$ python3 -q
>>> import numpy as np
>>> from numpy import linalg as LA
>>> np.set_printoptions(precision=1, suppress=True, linewidth=140, sign=" ")
>>> def rnd(a):
...     return np.round(a, 1) + 0
... 
>>> m1 = np.tril(np.array([[2, 3, 0], [0, -2, 2], [1, 0, 1]]), -1) + np.eye(3, dtype=int)
>>> print(m1)
[[ 1  0  0]
 [ 0  1  0]
 [ 1  0  1]]
>>> rng = np.random.default_rng(784106)
>>> A2 = m1 + rng.integers(-2, 3, (3, 1)) @ rng.integers(-2, 3, (1, 3))
>>> print(A2)
[[ 1  0  0]
 [ 0  1  0]
 [ 1  0 -1]]
>>> print(A2 - m1)
[[ 0  0  0]
 [ 0  0  0]
 [ 0  0 -2]]
>>> print(np.einsum("ij,ji->", m1, m1))
3
>>> print(np.poly(m1))
[ 1. -3.  3. -1.]
>>> print(np.einsum("ii->", m1))
3
>>> f = np.array([2, 0, 1])
>>> A2 = m1 + np.outer(f, np.eye(3)[0])
>>> print(A2)
[[ 3.  0.  0.]
 [ 0.  1.  0.]
 [ 2.  0.  1.]]
>>> print(LA.matrix_rank(A2 - m1))
1
>>> print(rnd(LA.det(A2.T)))
3.0
>>> print(rnd(LA.det(A2[::-1])))
-3.0
>>> print(np.einsum("ij,ji->", A2, A2))
11.0
>>> print(np.kron(np.eye(2, dtype=int), A2))
[[ 3.  0.  0.  0.  0.  0.]
 [ 0.  1.  0.  0.  0.  0.]
 [ 2.  0.  1.  0.  0.  0.]
 [ 0.  0.  0.  3.  0.  0.]
 [ 0.  0.  0.  0.  1.  0.]
 [ 0.  0.  0.  2.  0.  1.]]
>>> t3 = np.stack([m1, 4 * m1, m1[::-1]])
>>> print(rnd(LA.det(t3)))
[ 1. 64. -1.]
>>> print(np.einsum("bij,cij->bc", t3, t3))
[[  4  16   3]
 [ 16  64  12]
 [  3  12   4]]
>>> print(t3.sum(axis=0))
[[ 6  0  1]
 [ 0  6  0]
 [ 6  0  5]]
>>> print(LA.matrix_rank(t3.reshape(3, -1)))
2
>>> print((t3 @ m1.T).shape)
(3, 3, 3)
>>> F = np.load("layer14.npy")
>>> print(F)
[[-2.  0.  0.]
 [ 0. -1. -1.]
 [ 0. -2. -1.]]
>>> x = np.array([0, -1, 2])
>>> y = F @ x
>>> print(y)
[ 0. -1.  0.]
>>> print(rnd(LA.solve(F.T, F[2])))
[ 0.  0.  1.]
>>> print(rnd(LA.solve(F, y + F[:, 1])))
[ 0.  0.  2.]
>>> print(rnd(LA.solve(F, F[:, 2])))
[ 0.  0.  1.]
>>> print(rnd(LA.solve(F, y)))
[ 0. -1.  2.]
>>> f, v = F[0], F[2]
>>> print(f @ v)
0.0
>>> p = (f @ v) / (f @ f) * f
>>> print(v - p)
[ 0. -2. -1.]
>>> print(rnd(LA.norm(f + v) ** 2 + LA.norm(f - v) ** 2))
18.0
>>> evals, V = LA.eig(F)
>>> print(rnd(np.sort(LA.eigvals(LA.inv(F)))))
[-0.5 -0.4  2.4]
>>> print(rnd(np.sort(LA.eigvals(F @ F))))
[ 0.2  4.   5.8]
>>> print(rnd(evals))
[ 0.4 -2.4 -2. ]
>>> W1 = np.array([[2, 2, 2, 2, -2, -1], [2, 1, -1, 0, 0, -1], [1, -1, -1, -1, 2, 2]])
>>> b = np.array([2, 2, 2, 2, 3, 5])
>>> hid = np.maximum(F @ W1 + b, 0)
>>> print((hid > 0).astype(int))
[[ 0  0  0  0  1  1]
 [ 0  1  1  1  1  1]
 [ 0  1  1  1  1  1]]
>>> print(hid)
[[ 0.  0.  0.  0.  7.  7.]
 [ 0.  2.  4.  3.  1.  4.]
 [ 0.  1.  5.  3.  1.  5.]]
>>> print(LA.matrix_rank(hid))
3
>>> Z = np.array([[-7, 7], [3, 6], [-8, -3], [-8, 5], [8, 0], [2, 7]])
>>> print((hid @ Z).round(6).argmax(axis=1))
[ 0  1  1]
>>> print(hid @ Z)
[[ 70.  49.]
 [-34.  43.]
 [-43.  41.]]
>>> print(W1 @ Z)
[[-58  23]
 [ -5  16]
 [ 26  13]]
